>>> import numpy as np
>>> import numpy.linalg as la
>>> np.set_printoptions(suppress=True, linewidth=100)
>>> out = np.array([[-2, -2], [0, 0], [3, -1]])
>>> A = np.tile(out, (2, 3))
>>> A
array([[-2, -2, -2, -2, -2, -2],
       [ 0,  0,  0,  0,  0,  0],
       [ 3, -1,  3, -1,  3, -1],
       [-2, -2, -2, -2, -2, -2],
       [ 0,  0,  0,  0,  0,  0],
       [ 3, -1,  3, -1,  3, -1]])
>>> rank = la.matrix_rank(A)
>>> rank
np.int64(2)
>>> N = la.svd(A)[2][rank:].T
>>> [int(la.matrix_rank(np.delete(A, i, axis=0))) for i in range(6)]
[2, 2, 2, 2, 2, 2]
>>> N.shape
(6, 4)
>>> np.allclose(A @ N, 0)
True
>>> blk = np.stack([A, -1 * A, A[::-1]])
>>> np.round(la.norm(blk, axis=(1, 2)), 2)
array([10.39, 10.39, 10.39])
>>> blk.shape
(3, 6, 6)
>>> la.matrix_rank(blk)
array([2, 2, 2])
>>> def softmax(z):
...     e = np.exp(z - z.max(axis=-1, keepdims=True))
...     return e / e.sum(axis=-1, keepdims=True)
... 
>>> np.round(softmax(A).sum(axis=1), 2)
array([1., 1., 1., 1., 1., 1.])
>>> np.round(softmax(A[5]), 2)
array([0.33, 0.01, 0.33, 0.01, 0.33, 0.01])
>>> print(np.round(softmax(A[5] + -2), 2))
[0.33 0.01 0.33 0.01 0.33 0.01]
>>> print(np.round(softmax(10 * A[5]), 2) + 0)
[0.33 0.   0.33 0.   0.33 0.  ]
>>> att = A @ A.T / np.sqrt(6)
>>> np.round(softmax(att)[5] @ A, 2)
array([ 3., -1.,  3., -1.,  3., -1.])
>>> softmax(att).round(6).argmax(axis=1)
array([0, 0, 2, 0, 0, 2])
>>> arr = np.loadtxt("block5.csv", delimiter=",")
>>> arr
array([[5., 1., 0., 0., 0.],
       [0., 5., 1., 0., 0.],
       [0., 0., 5., 1., 0.],
       [0., 0., 0., 5., 1.],
       [0., 0., 0., 0., 5.]])
>>> # triangular
>>> la.matrix_rank(arr - arr[0, 0] * np.eye(5))
np.int64(4)
>>> np.round(np.sort(la.eigvals(arr)), 2)
array([5., 5., 5., 5., 5.])
>>> arr @ arr
array([[25., 10.,  1.,  0.,  0.],
       [ 0., 25., 10.,  1.,  0.],
       [ 0.,  0., 25., 10.,  1.],
       [ 0.,  0.,  0., 25., 10.],
       [ 0.,  0.,  0.,  0., 25.]])
>>> print(np.prod(np.diag(arr)), np.round(la.det(arr), 2))
3125.0 3125.0
>>> Q = arr.astype(float).copy()
>>> for j in range(5):
...     Q[:, j] -= Q[:, :j] @ (Q[:, :j].T @ Q[:, j])
...     Q[:, j] /= la.norm(Q[:, j])
... 
>>> print(Q)
[[1. 0. 0. 0. 0.]
 [0. 1. 0. 0. 0.]
 [0. 0. 1. 0. 0.]
 [0. 0. 0. 1. 0.]
 [0. 0. 0. 0. 1.]]
>>> round(la.det(arr[::-1]), 2)
np.float64(3125.0)
>>> np.einsum("ij,ji->", arr, arr)
np.float64(125.0)
>>> np.round(la.eigvals(arr), 2)
array([5., 5., 5., 5., 5.])
>>> round(la.det(arr.T), 2)
np.float64(3125.0)
>>> feats = np.load("sample6.npy")
>>> feats
array([[ 0,  0,  0],
       [ 0,  0,  0],
       [ 0,  0,  0],
       [ 0,  0, -2],
       [ 0,  0,  2]])
>>> # column 2 dominates
>>> Uu, sv, Vh = la.svd(feats)
>>> np.argmax(sv[:-1] / (sv[1:] + 1e-6)) + 1
np.int64(1)
>>> sv.round(2)
array([2.83, 0.  , 0.  ])
>>> out = Uu[:, :1] @ np.diag(sv[:1]) @ Vh[:1]
>>> la.matrix_rank(feats, rtol=0.05)
np.int64(1)
>>> round(float(la.norm(feats - out, 2)), 2), sv[1]
(0.0, np.float64(0.0))
>>> out
array([[ 0.,  0.,  0.],
       [ 0.,  0.,  0.],
       [ 0.,  0.,  0.],
       [ 0.,  0., -2.],
       [ 0.,  0.,  2.]])
>>> np.round(la.norm(feats - out) / la.norm(feats), 2)
np.float64(0.0)
>>> Uu, sv, Vh = la.svd(feats)
>>> evecs = Vh[:(sv > 1e-8).sum()]
>>> rng = np.random.default_rng(9453)
>>> vec = feats[0] + 2 * feats[1] + rng.integers(2) * np.eye(3)[1]
>>> print(vec)
[0. 0. 0.]
>>> evecs.T @ evecs
array([[0., 0., 0.],
       [0., 0., 0.],
       [0., 0., 1.]])
>>> print(la.matrix_rank(np.vstack([feats, vec])))
1
>>> print(np.allclose(evecs.T @ evecs @ vec, vec))
True
>>> out = feats + rng.integers(-2, 3, (5, 1)) @ rng.integers(-2, 3, (1, 3))
>>> out
array([[ 0,  0,  0],
       [ 0,  0,  0],
       [-2,  1, -2],
       [ 0,  0, -2],
       [-2,  1,  0]])
>>> print(out - feats)
[[ 0  0  0]
 [ 0  0  0]
 [-2  1 -2]
 [ 0  0  0]
 [-2  1 -2]]
>>> W0 = np.array([[5, 0, 0, 0, 0],
...     [0, 5, 0, 0, 0],
...     [0, 0, 1, 0, 0],
...     [0, 0, 0, 0, 0],
...     [0, 0, 0, 0, -4]])
>>> # 5 groups of indices that never mix
>>> Uu, sv, Vh = la.svd(W0)
>>> print(np.argmax(sv[:-1] / (sv[1:] + 1e-6)) + 1)
4
>>> out = Uu[:, :4] @ np.diag(sv[:4]) @ Vh[:4]
>>> np.abs(W0 - out).max()
np.float64(0.0)
>>> round(la.eigvals(W0).sum().real, 2)
np.float64(7.0)
>>> print(np.einsum("ii->", W0))
7
>>> print(round(float(la.det(W0.T)), 2))
0.0
>>> np.kron(np.eye(2, dtype=int), W0)
array([[ 5,  0,  0,  0,  0,  0,  0,  0,  0,  0],
       [ 0,  5,  0,  0,  0,  0,  0,  0,  0,  0],
       [ 0,  0,  1,  0,  0,  0,  0,  0,  0,  0],
       [ 0,  0,  0,  0,  0,  0,  0,  0,  0,  0],
       [ 0,  0,  0,  0, -4,  0,  0,  0,  0,  0],
       [ 0,  0,  0,  0,  0,  5,  0,  0,  0,  0],
       [ 0,  0,  0,  0,  0,  0,  5,  0,  0,  0],
       [ 0,  0,  0,  0,  0,  0,  0,  1,  0,  0],
       [ 0,  0,  0,  0,  0,  0,  0,  0,  0,  0],
       [ 0,  0,  0,  0,  0,  0,  0,  0,  0, -4]])
>>> np.round(la.det(2 * W0), 2), round(float(la.det(W0)), 2)
(np.float64(0.0), 0.0)
>>> Uu, sv, Vh = la.svd(W0, full_matrices=False)
>>> Uu.shape, sv.shape, Vh.shape
((5, 5), (5,), (5, 5))
>>> Vh @ Vh.T
array([[1., 0., 0., 0., 0.],
       [0., 1., 0., 0., 0.],
       [0., 0., 1., 0., 0.],
       [0., 0., 0., 1., 0.],
       [0., 0., 0., 0., 1.]])
>>> print(sv / sv[0])
[1.  1.  0.8 0.2 0. ]
>>> sv
array([5., 5., 4., 1., 0.])
>>> print(np.round(np.cumsum(sv ** 2) / np.sum(sv ** 2), 2))
[0.37 0.75 0.99 1.   1.  ]
>>> rank = la.matrix_rank(W0)
>>> rank
np.int64(4)
>>> N = la.svd(W0)[2][rank:].T
>>> N @ N.T
array([[0., 0., 0., 0., 0.],
       [0., 0., 0., 0., 0.],
       [0., 0., 0., 0., 0.],
       [0., 0., 0., 1., 0.],
       [0., 0., 0., 0., 0.]])
>>> [int(la.matrix_rank(W0[:i])) for i in range(1, len(W0) + 1)]
[1, 2, 3, 3, 4]
>>> np.allclose(W0 @ N, 0)
True
>>> evals, evecs = la.eigh(W0)
>>> print(evals)
[-4.  0.  1.  5.  5.]
>>> print((evals > 1e-8).sum(), (evals < -1e-8).sum())
3 1
>>> np.round(la.eigvalsh(W0 @ W0), 2)
array([ 0.,  1., 16., 25., 25.])
>>> X = np.load("x.npy")
>>> X
array([[-1,  0,  1, -1],
       [-1, -1,  0,  1],
       [ 1, -1, -1,  0],
       [ 0,  1, -1, -1]])
>>> w1 = np.array([[-2, 0, -1, 1], [2, 2, -1, -2], [-1, -1, 2, 2], [2, -2, 1, 0]])
>>> beta = np.array([-5, 3, -2, 4])
>>> act = np.maximum(X @ w1 + beta, 0)
>>> (act > 0).mean(axis=0)
array([0.  , 0.75, 0.25, 0.75])
>>> print(act)
[[0 4 0 5]
 [0 0 1 5]
 [0 2 0 5]
 [0 8 0 0]]
>>> W2 = np.array([[2, 0, 1], [4, 5, 4], [1, 2, 1], [0, 5, 0]])
>>> (act @ W2).round(6).argmax(axis=1)
array([1, 1, 1, 1])
>>> E = np.load("out17.npy")
>>> print(E)
[[0 1 0]
 [1 0 1]
 [0 1 0]]
>>> # row 2 repeats row 0
>>> rank = la.matrix_rank(feats)
>>> rank
np.int64(1)
>>> N = la.svd(feats)[2][rank:].T
>>> la.matrix_rank(feats.T @ feats), la.matrix_rank(feats @ feats.T)
(np.int64(1), np.int64(1))
>>> [int(la.matrix_rank(feats[:i])) for i in range(1, len(feats) + 1)]
[0, 0, 0, 1, 1]
>>> N.shape
(3, 2)
>>> print(np.allclose(feats @ N, 0))
True
>>> [int(la.matrix_rank(np.delete(feats, i, axis=0))) for i in range(5)]
[1, 1, 1, 1, 1]
>>> [int(la.matrix_rank(feats[:, :j + 1])) for j in range(3)]
[0, 0, 1]
>>> print(la.matrix_power(E, 4))
[[2 0 2]
 [0 4 0]
 [2 0 2]]
>>> np.round(np.sort(np.abs(la.eigvals(E))), 2) + 0
array([0.  , 1.41, 1.41])
>>> print((E + E.T) / 2)
[[0. 1. 0.]
 [1. 0. 1.]
 [0. 1. 0.]]
>>> E @ E
array([[1, 0, 1],
       [0, 2, 0],
       [1, 0, 1]])
>>> print(np.trace(E))
0
>>> E.inv()
Traceback (most recent call last):
  File "<python-input-113>", line 1, in <module>
    E.inv()
    ^^^^^
AttributeError: 'numpy.ndarray' object has no attribute 'inv'
>>> la.determinant(E)
Traceback (most recent call last):
  File "<python-input-114>", line 1, in <module>
    la.determinant(E)
    ^^^^^^^^^^^^^^
AttributeError: module 'numpy.linalg' has no attribute 'determinant'
>>> data = np.load("data.npy")
>>> data.round(2)
array([[-0.41,  0.83, -0.39],
       [-0.82, -0.52, -0.25],
       [-0.41,  0.22,  0.89]])
>>> # orthonormal columns
>>> print(np.round(la.svd(data, compute_uv=False), 2))
[1. 1. 1.]
>>> la.rank(data)
Traceback (most recent call last):
  File "<python-input-119>", line 1, in <module>
    la.rank(data)
    ^^^^^^^
AttributeError: module 'numpy.linalg' has no attribute 'rank'
>>> print(np.unravel_index(np.abs(data).argmax(), data.shape))
(np.int64(2), np.int64(2))
>>> np.count_nonzero(data)
np.int64(9)
>>> data[:, 3]
Traceback (most recent call last):
  File "<python-input-122>", line 1, in <module>
    data[:, 3]
    ~~~~^^^^^^
IndexError: index 3 is out of bounds for axis 1 with size 3
>>> np.round(np.diff(data, axis=0), 2)
array([[-0.41, -1.35,  0.14],
       [ 0.41,  0.74,  1.13]])
>>> data.shape
(3, 3)
>>> np.round(data.sum(axis=1), 2)
array([ 0.03, -1.59,  0.7 ])
>>> round(float(np.abs(data).max()), 2)
0.89
>>> J = np.load("dump.npy")
>>> J
array([[ 13.04,   1.65,  15.07],
       [ -3.53,  -2.43, -19.54],
       [ -0.25, -17.75,   9.2 ],
       [  4.03,   9.66,  17.04],
       [ -3.72,   2.45, -19.5 ],
       [ -9.48, -13.58,  11.22],
       [ -7.54,  -4.55,  17.96],
       [  3.13, -18.66,  -6.47],
       [-18.07,  -7.92,  -3.27],
       [ 19.25,  -4.92,  -2.31],
       [-13.39,  -7.37,  12.9 ],
       [ -4.99,  -4.96,  18.72],
       [-14.19,  -7.04, -12.22],
       [ -2.02,  15.35, -12.66],
       [ 17.45,   7.07,  -6.74],
       [ -8.76,  -0.42,  17.97],
       [  1.95,  15.73, -12.19],
       [-13.59,  -8.44,  12.01],
       [-17.56,   8.87,   3.59],
       [-13.45,   2.22, -14.64],
       [-19.24,  -2.83,  -4.65],
       [-16.47,  10.08,  -5.23],
       [-11.73,  10.63, -12.22],
       [ 15.55,  -8.88,  -8.91],
       [ 15.43,  11.6 ,  -5.22],
       [  2.88, -18.79,   6.21],
       [ 18.4 ,   6.78,  -3.92],
       [ -3.94,   0.14, -19.61],
       [-13.86,   9.39, -10.94]])
>>> np.round(la.norm(feats, 2) / la.norm(feats), 2)
np.float64(1.0)
>>> print(la.cond(feats) > 100)
True
>>> la.matrix_rank(feats, rtol=0.1)
np.int64(1)
>>> J.shape
(29, 3)
>>> np.zeros(29, 3)
Traceback (most recent call last):
  File "<python-input-133>", line 1, in <module>
    np.zeros(29, 3)
    ~~~~~~~~^^^^^^^
TypeError: Cannot interpret '3' as a data type
>>> J[29]
Traceback (most recent call last):
  File "<python-input-134>", line 1, in <module>
    J[29]
    ~^^^^
IndexError: index 29 is out of bounds for axis 0 with size 29
>>> J[:, 3]
Traceback (most recent call last):
  File "<python-input-135>", line 1, in <module>
    J[:, 3]
    ~^^^^^^
IndexError: index 3 is out of bounds for axis 1 with size 3
>>> np.abs(J).max()
np.float64(19.61)
>>> np.round(J.sum(axis=0), 2)
array([-84.67, -16.92, -38.35])
>>> Xc = (J - J.mean(axis=0)) / J.std(axis=0)
>>> np.round(Xc.std(axis=0), 2)
array([1., 1., 1.])
>>> np.argwhere(np.abs(Xc) > 2)
array([], shape=(0, 2), dtype=int64)
>>> beta = la.lstsq(np.delete(Xc, 2, axis=1), Xc[:, 2])[0]
>>> round(1 - np.var(Xc[:, 2] - np.delete(Xc, 2, axis=1) @ beta), 2)
np.float64(0.1)
>>> r0, g = J[15], J[5]
>>> np.round(r0 @ g, 2)
np.float64(290.37)
>>> pr = (r0 @ g) / (r0 @ r0) * r0
>>> print(np.round(np.outer(r0, g), 2))
[[  83.04  118.96  -98.29]
 [   3.98    5.7    -4.71]
 [-170.36 -244.03  201.62]]
>>> np.round(la.norm(r0 + g) ** 2 + la.norm(r0 - g) ** 2, 2)
np.float64(1600.02)
